$ python -q
>>> import numpy as np
>>> import numpy.linalg as la
>>> np.set_printoptions(precision=3, suppress=True, linewidth=140)
>>> tidy = lambda a: np.round(a, 3) + 0
>>> mat = np.loadtxt("a.csv", delimiter=",")
>>> tidy(mat)
array([[1.   , 0.   , 0.   , 0.   , 0.   , 0.   ],
       [0.   , 0.4  , 0.2  , 0.2  , 0.   , 0.2  ],
       [0.333, 0.   , 0.667, 0.   , 0.   , 0.   ],
       [0.   , 0.333, 0.   , 0.333, 0.333, 0.   ],
       [0.   , 0.   , 0.   , 0.5  , 0.5  , 0.   ],
       [0.   , 0.   , 0.   , 0.333, 0.333, 0.333]])
>>> # rows sum to 1
>>> Uu, sv, vt = la.svd(mat, full_matrices=False)
>>> Uu.shape, sv.shape, vt.shape
((6, 6), (6,), (6, 6))
>>> B = la.inv(mat)
>>> np.allclose(B, mat.T)
False
>>> tidy(la.det(mat) * B)
array([[-0.007,  0.   ,  0.   ,  0.   ,  0.   ,  0.   ],
       [ 0.   ,  0.   ,  0.   , -0.022,  0.015,  0.   ],
       [ 0.004,  0.   , -0.011,  0.   ,  0.   ,  0.   ],
       [-0.004, -0.037,  0.011,  0.044, -0.044,  0.022],
       [ 0.004,  0.037, -0.011, -0.044,  0.03 , -0.022],
       [ 0.   ,  0.   ,  0.   ,  0.   ,  0.015, -0.022]])
>>> tidy(la.slogdet(mat)[0])
np.float64(-1.0)
>>> (np.abs(B) > 1e-9).astype(int)
array([[1, 0, 0, 0, 0, 0],
       [0, 0, 0, 1, 1, 0],
       [1, 0, 1, 0, 0, 0],
       [1, 1, 1, 1, 1, 1],
       [1, 1, 1, 1, 1, 1],
       [0, 0, 0, 0, 1, 1]])
>>> tidy(la.det(mat) * la.det(B))
np.float64(1.0)
>>> B = np.array([[-2, -1, 1],
...     [-1, -2, 0],
...     [-3, 1, 2],
...     [0, -3, 2],
...     [1, 1, -1],
...     [2, -3, -3]])
>>> tidy(mat @ B)
array([[-2.   , -1.   ,  1.   ],
       [-0.6  , -1.8  ,  0.2  ],
       [-2.667,  0.333,  1.667],
       [ 0.   , -1.333,  0.333],
       [ 0.5  , -1.   ,  0.5  ],
       [ 1.   , -1.667, -0.667]])
>>> tidy(B.T @ mat.T)
array([[-2.   , -0.6  , -2.667,  0.   ,  0.5  ,  1.   ],
       [-1.   , -1.8  ,  0.333, -1.333, -1.   , -1.667],
       [ 1.   ,  0.2  ,  1.667,  0.333,  0.5  , -0.667]])
>>> tidy(np.einsum("ij->j", mat))
array([1.333, 0.733, 0.867, 1.367, 1.167, 0.533])
>>> np.vstack([mat, B.T]).shape
(9, 6)
>>> tidy(np.einsum("ik,kj->ji", mat, B))
array([[-2.   , -0.6  , -2.667,  0.   ,  0.5  ,  1.   ],
       [-1.   , -1.8  ,  0.333, -1.333, -1.   , -1.667],
       [ 1.   ,  0.2  ,  1.667,  0.333,  0.5  , -0.667]])
>>> f = np.array([1, -3, -2]) + 0.5
>>> M = np.outer(f, f) / (f @ f)
>>> tidy(M)
array([[ 0.209, -0.349, -0.209],
       [-0.349,  0.581,  0.349],
       [-0.209,  0.349,  0.209]])
>>> # looks like rank 1
>>> Uu, sv, vt = la.svd(M)
>>> np.argmax(sv[:-1] / (sv[1:] + 1e-6)) + 1
np.int64(1)
>>> B = Uu[:, :1] @ np.diag(sv[:1]) @ vt[:1]
>>> tidy(B)
array([[ 0.209, -0.349, -0.209],
       [-0.349,  0.581,  0.349],
       [-0.209,  0.349,  0.209]])
>>> tidy(la.norm(M - B, 2)), tidy(sv[1])
(np.float64(0.0), np.float64(0.0))
>>> m1 = np.load("block11.npy")
>>> m1
array([[-7.003, -7.032, -8.08 ],
       [-7.046, -7.024, -8.055],
       [-7.007, -7.093, -8.011],
       [-7.023, -7.006, -8.058],
       [-6.989, -7.001, -8.023],
       [ 7.967, -2.03 , -6.103],
       [ 8.082, -1.978, -5.986],
       [ 8.069, -2.002, -6.032],
       [ 7.955, -1.948, -5.918],
       [ 7.986, -1.921, -6.047],
       [-4.001, -8.955, -6.045],
       [-3.94 , -8.964, -6.01 ],
       [-4.006, -9.011, -5.997],
       [-4.097, -9.073, -5.926],
       [-3.978, -9.003, -5.903]])
>>> B = np.array([[1, 1, 1], [3, 1, 2], [2, 0, 1]])
>>> la.matrix_rank(np.vstack([m1, B.T]))
np.int64(3)
